>>> import numpy as np
>>> import numpy.linalg as la
>>> np.set_printoptions(precision=3, suppress=True, linewidth=200, sign=" ")
>>> def rnd(a):
...     return np.round(a, 3) + 0
... 
>>> K = np.loadtxt("x.csv", delimiter=",")
>>> print(K)
[[ -8.  -1.   3.  -2.]
 [  0.  -4.   0.   0.]
 [-46.  29.  21.   8.]
 [ 48. -41. -24. -21.]]
>>> left, sig, VT = la.svd(K)
>>> print(rnd(sig))
[ 91.718  11.616   3.308   0.061]
>>> out = left[:, :3] @ np.diag(sig[:3]) @ VT[:3]
>>> print(rnd(out))
[[ -7.983  -1.      3.041  -2.006]
 [ -0.013  -4.     -0.032   0.005]
 [-46.008  29.     20.982   8.003]
 [ 47.995 -41.    -24.011 -20.998]]
>>> print(rnd(la.norm(K - out) / la.norm(K)))
0.001
>>> hat = np.triu(np.array([[4, 3, 4, 2], [3, 5, 3, 5], [0, 1, 0, 3], [1, 4, 2, 0]]), 1) + np.eye(4)
>>> out = hat @ K @ la.inv(hat)
>>> print(rnd(np.poly(out)))
[   1.   12.   17. -114. -216.]
>>> print(hat @ K - K @ hat)
[[ -88.   46.   71.    2.]
 [ 102. -118.  -45.  -61.]
 [ 144.   15.   25. -179.]
 [   0. -144.  -69.  181.]]
>>> print(rnd(la.eigvals(K).sum().real))
-12.0
>>> print(np.einsum("ii->", K))
-12.0
>>> print(np.kron(np.eye(2, dtype=int), K))
[[ -8.  -1.   3.  -2.  -0.  -0.   0.  -0.]
 [  0.  -4.   0.   0.   0.  -0.   0.   0.]
 [-46.  29.  21.   8.  -0.   0.   0.   0.]
 [ 48. -41. -24. -21.   0.  -0.  -0.  -0.]
 [ -0.  -0.   0.  -0.  -8.  -1.   3.  -2.]
 [  0.  -0.   0.   0.   0.  -4.   0.   0.]
 [ -0.   0.   0.   0. -46.  29.  21.   8.]
 [  0.  -0.  -0.  -0.  48. -41. -24. -21.]]
>>> print(rnd(np.poly(K)))
[   1.   12.   17. -114. -216.]
>>> print(rnd(la.eigvals(K)))
[ 3. -2. -9. -4.]
>>> print(rnd(la.det(K[::-1])))
-216.0
>>> W = np.array([[4, 4], [1, 4], [4, 1], [0, 3]])
>>> coef = np.array([1, 1])
>>> H = np.maximum(K @ W + coef, 0)
>>> print(la.matrix_rank(H))
1
>>> print((H > 0).astype(int))
[[ 0  0]
 [ 0  0]
 [ 0  0]
 [ 1  0]]
>>> print((H > 0).mean(axis=0))
[ 0.25  0.  ]
>>> basis = np.array([[-2, 2, -2], [3, 0, -1]])
>>> print(H @ basis)
[[   0.    0.    0.]
 [   0.    0.    0.]
 [   0.    0.    0.]
 [-112.  112. -112.]]
